$ python3 -q
>>> import numpy as np
>>> np.set_printoptions(precision=3, suppress=True, linewidth=200, legacy="1.25")
>>> rng = np.random.default_rng(924)
>>> W0 = np.eye(9, dtype=int)[rng.permutation(9)]
>>> W0
array([[0, 0, 0, 1, 0, 0, 0, 0, 0],
       [0, 0, 1, 0, 0, 0, 0, 0, 0],
       [0, 0, 0, 0, 0, 0, 0, 1, 0],
       [0, 0, 0, 0, 0, 0, 0, 0, 1],
       [0, 0, 0, 0, 0, 1, 0, 0, 0],
       [0, 1, 0, 0, 0, 0, 0, 0, 0],
       [1, 0, 0, 0, 0, 0, 0, 0, 0],
       [0, 0, 0, 0, 1, 0, 0, 0, 0],
       [0, 0, 0, 0, 0, 0, 1, 0, 0]])
>>> # 2 groups of indices that never mix
>>> np.linalg.svd(W0, compute_uv=False)
array([1., 1., 1., 1., 1., 1., 1., 1., 1.])
>>> W0.T @ W0
array([[1, 0, 0, 0, 0, 0, 0, 0, 0],
       [0, 1, 0, 0, 0, 0, 0, 0, 0],
       [0, 0, 1, 0, 0, 0, 0, 0, 0],
       [0, 0, 0, 1, 0, 0, 0, 0, 0],
       [0, 0, 0, 0, 1, 0, 0, 0, 0],
       [0, 0, 0, 0, 0, 1, 0, 0, 0],
       [0, 0, 0, 0, 0, 0, 1, 0, 0],
       [0, 0, 0, 0, 0, 0, 0, 1, 0],
       [0, 0, 0, 0, 0, 0, 0, 0, 1]])
>>> W0 @ W0.T
array([[1, 0, 0, 0, 0, 0, 0, 0, 0],
       [0, 1, 0, 0, 0, 0, 0, 0, 0],
       [0, 0, 1, 0, 0, 0, 0, 0, 0],
       [0, 0, 0, 1, 0, 0, 0, 0, 0],
       [0, 0, 0, 0, 1, 0, 0, 0, 0],
       [0, 0, 0, 0, 0, 1, 0, 0, 0],
       [0, 0, 0, 0, 0, 0, 1, 0, 0],
       [0, 0, 0, 0, 0, 0, 0, 1, 0],
       [0, 0, 0, 0, 0, 0, 0, 0, 1]])
>>> print(np.linalg.norm(W0, axis=0))
[1. 1. 1. 1. 1. 1. 1. 1. 1.]
>>> np.linalg.pinv(W0)
array([[0., 0., 0., 0., 0., 0., 1., 0., 0.],
       [0., 0., 0., 0., 0., 1., 0., 0., 0.],
       [0., 1., 0., 0., 0., 0., 0., 0., 0.],
       [1., 0., 0., 0., 0., 0., 0., 0., 0.],
       [0., 0., 0., 0., 0., 0., 0., 1., 0.],
       [0., 0., 0., 0., 1., 0., 0., 0., 0.],
       [0., 0., 0., 0., 0., 0., 0., 0., 1.],
       [0., 0., 1., 0., 0., 0., 0., 0., 0.],
       [0., 0., 0., 1., 0., 0., 0., 0., 0.]])
>>> f = np.array([1, 2, 0, 1, 2, 0, 1, 2, 0])
>>> A2 = W0 + np.outer(f, np.eye(9)[3])
>>> np.round(np.linalg.det(A2) / np.linalg.det(W0), 3), round(float(1 + np.linalg.solve(W0, f)[3]), 3)
(2.0, 2.0)
>>> A2
array([[0., 0., 0., 2., 0., 0., 0., 0., 0.],
       [0., 0., 1., 2., 0., 0., 0., 0., 0.],
       [0., 0., 0., 0., 0., 0., 0., 1., 0.],
       [0., 0., 0., 1., 0., 0., 0., 0., 1.],
       [0., 0., 0., 2., 0., 1., 0., 0., 0.],
       [0., 1., 0., 0., 0., 0., 0., 0., 0.],
       [1., 0., 0., 1., 0., 0., 0., 0., 0.],
       [0., 0., 0., 2., 1., 0., 0., 0., 0.],
       [0., 0., 0., 0., 0., 0., 1., 0., 0.]])
>>> np.linalg.matrix_rank(A2 - W0)
1
>>> np.linalg.matrix_power(W0, 2)
array([[0, 0, 0, 0, 0, 0, 0, 0, 1],
       [0, 0, 0, 0, 0, 0, 0, 1, 0],
       [0, 0, 0, 0, 1, 0, 0, 0, 0],
       [0, 0, 0, 0, 0, 0, 1, 0, 0],
       [0, 1, 0, 0, 0, 0, 0, 0, 0],
       [0, 0, 1, 0, 0, 0, 0, 0, 0],
       [0, 0, 0, 1, 0, 0, 0, 0, 0],
       [0, 0, 0, 0, 0, 1, 0, 0, 0],
       [1, 0, 0, 0, 0, 0, 0, 0, 0]])
>>> np.sort(np.abs(np.linalg.eigvals(W0)))[::-1]
array([1., 1., 1., 1., 1., 1., 1., 1., 1.])
>>> p = np.eye(9)[7]
>>> for _ in range(7):
...     p = p @ W0
...     print(p.round(3))
... 
[0. 0. 0. 0. 1. 0. 0. 0. 0.]
[0. 0. 0. 0. 0. 1. 0. 0. 0.]
[0. 1. 0. 0. 0. 0. 0. 0. 0.]
[0. 0. 1. 0. 0. 0. 0. 0. 0.]
[0. 0. 0. 0. 0. 0. 0. 1. 0.]
[0. 0. 0. 0. 1. 0. 0. 0. 0.]
[0. 0. 0. 0. 0. 1. 0. 0. 0.]
>>> arr = np.array([[1, -1, -2, 3], [-1, 1, -1, -2], [-2, -1, 1, -1], [3, -2, -1, 1]])
>>> proj = np.triu(np.array([[0, 5, 5, 1], [-3, -4, -3, 0], [0, -5, 5, 3], [-4, 0, -5, 0]]), 1) + np.eye(4)
>>> A2 = proj @ arr @ np.linalg.inv(proj)
>>> np.trace(A2), np.trace(arr)
(4.0, 4)
>>> np.linalg.matrix_rank(A2)
4
>>> x = np.array([3, 0, 0, 3])
>>> rhs = arr @ x
>>> rhs
array([12, -9, -9, 12])
>>> np.round(np.linalg.solve(arr, 3 * rhs), 3) + 0
array([9., 0., 0., 9.])
>>> np.round(np.linalg.solve(arr, rhs + arr[:, 3]), 3) + 0
array([3., 0., 0., 4.])
>>> np.round(np.linalg.solve(arr, arr[:, 2]), 3) + 0
array([0., 0., 1., 0.])
